$ python3 -q
>>> import numpy as np
>>> np.set_printoptions(suppress=True, linewidth=100)
>>> tidy = lambda a: np.round(a, 2) + 0
>>> E = np.load("w.npy")
>>> print(E)
[[-2  0  0]
 [ 2 -2  0]
 [ 1  1 -2]]
>>> blk = np.stack([E, 2 * E, E[::-1]])
>>> print(tidy(np.linalg.norm(blk, axis=(1, 2))))
[4.24 8.49 4.24]
>>> print(blk.sum(axis=0))
[[-5  1 -2]
 [ 8 -8  0]
 [ 1  3 -6]]
>>> print(np.linalg.matrix_rank(blk))
[3 3 3]
>>> print(blk.shape)
(3, 3, 3)
>>> print(np.kron(np.eye(2, dtype=int), E))
[[-2  0  0  0  0  0]
 [ 2 -2  0  0  0  0]
 [ 1  1 -2  0  0  0]
 [ 0  0  0 -2  0  0]
 [ 0  0  0  2 -2  0]
 [ 0  0  0  1  1 -2]]
>>> print(tidy(np.linalg.det(2 * E)), tidy(np.linalg.det(E)))
-64.0 -8.0
>>> P = np.triu(np.array([[0, 4, 2], [0, 4, 1], [2, 3, 6]]), 1) + np.eye(3)
>>> M2 = P @ E @ np.linalg.inv(P)
>>> print(tidy(np.poly(M2)))
[ 1.  6. 12.  8.]
>>> print(np.trace(M2), np.trace(E))
-6.0 -6
>>> print(P @ E - E @ P)
[[10.  2.  0.]
 [ 1. -7. -4.]
 [ 0. -4. -3.]]
>>> x0 = np.array([3, 2, 0])
>>> a = np.maximum(E @ x0, 0)
>>> print(np.flatnonzero(a > 1e-9))
[1 2]
>>> print(tidy(np.tanh(E @ x0)))
[-1.    0.96  1.  ]
>>> W0 = np.load("block6.npy")
>>> print(W0)
[[1 0 0 0 0]
 [0 1 0 0 0]
 [0 0 3 0 0]
 [0 0 0 3 0]
 [0 0 0 0 3]]
>>> # triangular: eigenvalues sit on the diagonal
>>> print(W0[:, 2] @ W0[:, 0])
0
>>> print(W0.T @ W0)
[[1 0 0 0 0]
 [0 1 0 0 0]
 [0 0 9 0 0]
 [0 0 0 9 0]
 [0 0 0 0 9]]
>>> vals, V = np.linalg.eig(W0)
>>> print(np.prod(vals))
27.0
>>> F = np.load("sample12.npy")
>>> print(F)
[[ 0.86 -0.82 -1.35 -1.93  1.23]
 [-2.97  0.28  0.17 -2.05 -0.27]
 [-1.89 -0.59  1.1   1.41 -0.91]
 [ 3.52 -1.62 -4.17 -3.46  0.52]
 [-5.11 -0.57  1.99 -0.81  0.  ]
 [ 0.67  2.12  1.39  2.28 -0.24]
 [-2.4   0.71  2.41 -0.12 -1.67]
 [ 0.54  1.1  -1.29 -2.34 -0.28]
 [ 3.99 -2.84 -0.47  0.56  0.5 ]
 [ 1.23  0.95  0.99  1.37 -0.38]
 [-2.17  0.61  1.82  1.16 -0.47]
 [-5.27  1.48  2.45  1.78  0.41]
 [ 2.72  1.02 -0.15  0.02 -0.54]
 [-4.56 -0.04  2.73  0.01 -1.22]
 [ 2.36 -3.62 -2.67 -1.26  1.03]
 [ 1.88  0.21  1.46  1.84  1.21]
 [ 1.93  0.09  0.95 -0.82 -0.57]
 [-3.46 -1.68  2.97  0.87  0.11]
 [ 1.02 -0.66 -0.69  0.66 -0.9 ]
 [ 1.37  0.22 -1.61 -0.85 -1.3 ]
 [ 5.85 -1.96 -1.31  1.13  1.78]
 [ 1.   -0.17  0.84  0.9   0.57]]
>>> Ac = (F - F.mean(axis=0)) / F.std(axis=0)
>>> print(np.argwhere(np.abs(Ac) > 2))
[[ 3  2]
 [ 3  3]
 [14  1]
 [20  4]]
>>> print(tidy(Ac.std(axis=0)))
[1. 1. 1. 1. 1.]
>>> coef = np.linalg.lstsq(np.delete(Ac, 3, axis=1), Ac[:, 3])[0]
>>> print(tidy(coef))
[0.65 0.04 1.12 0.13]
>>> print(tidy(1 - np.var(Ac[:, 3] - np.delete(Ac, 3, axis=1) @ coef)))
0.65
